$ python3 -q
>>> import numpy as np
>>> from numpy import linalg as LA
>>> np.set_printoptions(suppress=True, linewidth=100)
>>> def rnd(a):
...     return np.round(a, 2) + 0
... 
>>> K = np.load("run16.npy")
>>> K
array([[0, 1, 1, 1],
       [1, 0, 1, 1],
       [1, 1, 0, 1],
       [1, 1, 1, 0]])
>>> evals, V = LA.eig(K)
>>> rnd(np.sort(LA.eigvals(K.T)))
array([-1., -1., -1.,  3.])
>>> print(rnd(evals))
[-1.  3. -1. -1.]
>>> rnd(np.sort(LA.eigvals(K @ K)))
array([1., 1., 1., 9.])
>>> Y = K / LA.norm(K, axis=1, keepdims=True)
>>> cov = Y @ Y.T
>>> np.argwhere(np.triu(np.abs(cov) > 0.95, 1))
array([], shape=(0, 2), dtype=int64)
>>> rnd(LA.norm(Y, axis=1))
array([1., 1., 1., 1.])
>>> (cov - 2 * np.eye(4)).round(6).argmax(axis=1)
array([1, 0, 0, 0])
>>> rnd(cov[0])
array([1.  , 0.67, 0.67, 0.67])
>>> (np.abs(cov) > 0.9).astype(int)
array([[1, 0, 0, 0],
       [0, 1, 0, 0],
       [0, 0, 1, 0],
       [0, 0, 0, 1]])
>>> O, V = LA.qr(K[:, :3])[0], LA.qr(K[:, 3:])[0]
>>> sv = LA.svd(O.T @ V, compute_uv=False)
>>> print(rnd(LA.norm(O @ O.T - V @ V.T, 2)))
1.0
>>> rnd(np.degrees(np.arccos(sv.clip(0, 1))))
array([40.89])
>>> P = np.triu(np.array([[0, 1, 1, 2], [1, 3, 0, 2], [3, 0, 2, 3], [0, 1, 2, 3]]), 1) + np.eye(4)
>>> Y = P @ K @ LA.inv(P)
>>> LA.matrix_rank(Y)
np.int64(4)
>>> (K @ K)[0]
array([3, 2, 2, 2])
>>> print(np.allclose(K @ K.T, K.T @ K))
True
>>> F = np.load("a.npy")
>>> F
array([[ 2,  2,  3,  2],
       [ 0, -3,  1, -1],
       [ 0,  0,  1, -3],
       [ 0,  0,  0,  1]])
>>> [int(LA.matrix_rank(LA.matrix_power(F, p))) for p in range(1, 5)]
[4, 4, 4, 4]
>>> u, r1 = F[1], F[2]
>>> u @ u
np.int64(11)
>>> u @ r1
np.int64(4)
>>> p = (u @ r1) / (u @ u) * u
>>> (r1 - p) @ u
np.float64(0.0)
>>> rnd(p)
array([ 0.  , -1.09,  0.36, -0.36])
>>> np.outer(u, r1)
array([[ 0,  0,  0,  0],
       [ 0,  0, -3,  9],
       [ 0,  0,  1, -3],
       [ 0,  0, -1,  3]])
>>> print(rnd(r1 - p))
[ 0.    1.09  0.64 -2.64]
>>> P = np.triu(np.array([[-5, 2, -1, 2], [-5, -4, -3, -3], [-4, -5, 4, 5], [3, -1, 1, -5]]), 1) + np.eye(4)
>>> Y = P @ F @ LA.inv(P)
>>> np.trace(Y), np.trace(F)
(np.float64(1.0), np.int64(1))
>>> P @ F - F @ P
array([[  0., -10.,   9., -10.],
       [  0.,   0., -12.,  -8.],
       [  0.,   0.,   0.,   0.],
       [  0.,   0.,   0.,   0.]])
>>> rnd(LA.det(Y))
np.float64(-6.0)
>>> print(np.poly(Y))
[ 1. -1. -7. 13. -6.]
>>> print(Y)
[[  2.  -8. -18.  67.]
 [  0.  -3. -11.  51.]
 [  0.   0.   1.  -3.]
 [  0.   0.   0.   1.]]
>>> O, Rm = LA.qr(F)
>>> O
array([[ 1.,  0.,  0.,  0.],
       [-0.,  1.,  0.,  0.],
       [-0., -0.,  1.,  0.],
       [-0., -0., -0.,  1.]])
>>> O.T @ O
array([[1., 0., 0., 0.],
       [0., 1., 0., 0.],
       [0., 0., 1., 0.],
       [0., 0., 0., 1.]])
>>> print(abs(Rm[0, 0]), rnd(LA.norm(F[:, 0])))
2.0 2.0
>>> print(np.allclose(Rm.T @ Rm, F.T @ F))
True
>>> O.shape, Rm.shape
((4, 4), (4, 4))
>>> np.abs(np.diag(Rm))
array([2., 3., 1., 1.])
>>> Rm
array([[ 2.,  2.,  3.,  2.],
       [ 0., -3.,  1., -1.],
       [ 0.,  0.,  1., -3.],
       [ 0.,  0.,  0.,  1.]])
